$ ipython --no-banner

In [1]: import numpy as np

In [2]: np.set_printoptions(suppress=True, linewidth=140)

In [3]: X = np.load("case17.npy")

In [4]: X
Out[4]: 
array([[ -7.04,  -0.07,  -5.07,  -4.96,  -2.07,  -1.  ,  -1.89,  -5.97,  -5.02,  -2.06,  -3.98],
       [  8.96,   0.08,   3.13,  14.97,  -0.01,   2.91,   5.96,   5.99,   9.02,   6.02,   0.09],
       [  9.94,  -0.06,   6.02,   9.97,   2.05,   2.02,   4.07,   8.07,   7.99,   4.08,   4.01],
       [-15.98,   0.05, -11.94, -10.02,  -5.04,  -1.98,  -4.01, -13.96, -11.  ,  -4.  , -10.05],
       [  0.1 ,   0.03,   0.06,   0.06,  -0.11,  -0.05,   0.01,   0.01,   0.02,   0.  ,   0.01],
       [ -0.99,  -0.05,   1.06,  -5.01,   0.99,  -0.99,  -1.92,  -0.03,  -2.03,  -1.91,   1.95],
       [-12.  ,   0.01,  -8.12,  -9.91,  -3.03,  -1.99,  -4.  ,  -9.93,  -9.13,  -3.97,  -6.06]])

In [5]: u = np.array([2, 3])

In [6]: np.round(np.convolve(X[5], u), 2)
Out[6]: array([ -1.98,  -3.07,   1.97,  -6.84, -13.05,   0.99,  -6.81,  -5.82,  -4.15,  -9.91,  -1.83,   5.85])

In [7]: feats = np.array([[1, 0, 0, 0, 0],
   ...:     [0, 1, 0, 0, 0],
   ...:     [1, 3, 1, 0, 0],
   ...:     [3, 0, 0, 1, 0],
   ...:     [1, 1, 3, 0, 1]])

In [8]: # triangular, det is the product of the diagonal

In [9]: np.round(np.linalg.det(2 * feats), 2), round(np.linalg.det(feats), 2)
Out[9]: (np.float64(32.0), np.float64(1.0))

In [10]: np.einsum("ii->", feats)
Out[10]: np.int64(5)

In [11]: np.round(np.linalg.eigvals(feats), 2)
Out[11]: array([1., 1., 1., 1., 1.])

In [12]: np.kron(np.eye(2, dtype=int), feats)
Out[12]: 
array([[1, 0, 0, 0, 0, 0, 0, 0, 0, 0],
       [0, 1, 0, 0, 0, 0, 0, 0, 0, 0],
       [1, 3, 1, 0, 0, 0, 0, 0, 0, 0],
       [3, 0, 0, 1, 0, 0, 0, 0, 0, 0],
       [1, 1, 3, 0, 1, 0, 0, 0, 0, 0],
       [0, 0, 0, 0, 0, 1, 0, 0, 0, 0],
       [0, 0, 0, 0, 0, 0, 1, 0, 0, 0],
       [0, 0, 0, 0, 0, 1, 3, 1, 0, 0],
       [0, 0, 0, 0, 0, 3, 0, 0, 1, 0],
       [0, 0, 0, 0, 0, 1, 1, 3, 0, 1]])

In [13]: round(float(np.linalg.det(feats[::-1])), 2)
Out[13]: 1.0

In [14]: np.poly(feats)
Out[14]: array([  1.,  -5.,  10., -10.,   5.,  -1.])

In [15]: rng = np.random.default_rng(41)

In [16]: labels = rng.permutation(5)

In [17]: labels
Out[17]: array([1, 0, 2, 3, 4])

In [18]: A2 = feats[labels][:, labels]

In [19]: np.diag(A2)
Out[19]: array([1, 1, 1, 1, 1])

In [20]: np.round(np.sort(np.abs(np.linalg.eigvals(A2))), 2)
Out[20]: array([1., 1., 1., 1., 1.])

In [21]: round(np.linalg.det(A2), 2), np.round(np.linalg.det(feats[labels]), 2)
Out[21]: (np.float64(1.0), np.float64(-1.0))

In [22]: u, v = feats[0], feats[3]

In [23]: u @ u
Out[23]: np.int64(1)

In [24]: p = (u @ v) / (u @ u) * u

In [25]: p
Out[25]: array([3., 0., 0., 0., 0.])

In [26]: q, Rm = np.linalg.qr(feats)

In [27]: print(q.shape, Rm.shape)
(5, 5) (5, 5)

In [28]: np.round(q.T @ q, 2) + 0
Out[28]: 
array([[1., 0., 0., 0., 0.],
       [0., 1., 0., 0., 0.],
       [0., 0., 1., 0., 0.],
       [0., 0., 0., 1., 0.],
       [0., 0., 0., 0., 1.]])

In [29]: np.round(np.abs(np.diag(Rm)), 2)
Out[29]: array([3.46, 3.11, 2.53, 0.32, 0.11])

In [30]: q.round(2) + 0
Out[30]: 
array([[-0.29,  0.11, -0.07,  0.92, -0.23],
       [ 0.  , -0.32, -0.19, -0.2 , -0.91],
       [-0.29, -0.86, -0.25,  0.07,  0.34],
       [-0.87,  0.32, -0.2 , -0.32,  0.  ],
       [-0.29, -0.21,  0.93, -0.02, -0.11]])

In [31]: round(float(np.trace(q @ q.T)), 2)
Out[31]: 5.0

In [32]: Rm.round(2)
Out[32]: 
array([[-3.46, -1.15, -1.15, -0.87, -0.29],
       [ 0.  , -3.11, -1.5 ,  0.32, -0.21],
       [ 0.  ,  0.  ,  2.53, -0.2 ,  0.93],
       [ 0.  ,  0.  ,  0.  , -0.32, -0.02],
       [ 0.  ,  0.  ,  0.  ,  0.  , -0.11]])

In [33]: data = np.load("x.npy")

In [34]: data
Out[34]: 
array([[ 1,  3, -3,  0,  2],
       [ 3,  1,  3, -3,  0],
       [-3,  3,  1,  3, -3],
       [ 0, -3,  3,  1,  3],
       [ 2,  0, -3,  3,  1]])

In [35]: # symmetric, so the eigenvalues are real

In [36]: A2 = np.linalg.inv(data)

In [37]: np.allclose(A2, data.T)
Out[37]: False

In [38]: np.round(np.linalg.slogdet(data)[0], 2)
Out[38]: np.float64(1.0)

In [39]: round(float(np.linalg.det(data) * np.linalg.det(A2)), 2)
Out[39]: 1.0

In [40]: print(np.round(data @ A2, 2) + 0)
[[1. 0. 0. 0. 0.]
 [0. 1. 0. 0. 0.]
 [0. 0. 1. 0. 0.]
 [0. 0. 0. 1. 0.]
 [0. 0. 0. 0. 1.]]

In [41]: A2.round(2)
Out[41]: 
array([[-0.08,  0.19, -0.02, -0.04,  0.22],
       [ 0.19,  0.09,  0.13,  0.01, -0.04],
       [-0.02,  0.13,  0.11,  0.13, -0.02],
       [-0.04,  0.01,  0.13,  0.09,  0.19],
       [ 0.22, -0.04, -0.02,  0.19, -0.08]])

In [42]: x0 = np.array([0, 0, 0, 2, 0])

In [43]: rhs = feats @ x0

In [44]: b, lr = np.zeros(5), 1 / np.linalg.norm(feats, 2) ** 2

In [45]: for i in range(200):
    ...:     b -= lr * feats.T @ (feats @ b - rhs)
    ...:     if i % 50 == 0: print(i, round(np.linalg.norm(feats @ b - rhs), 2))
    ...: 
0 1.16
50 0.47
100 0.37
150 0.29

In [46]: b.round(2)
Out[46]: array([ 0.22, -0.04, -0.08,  1.27,  0.06])
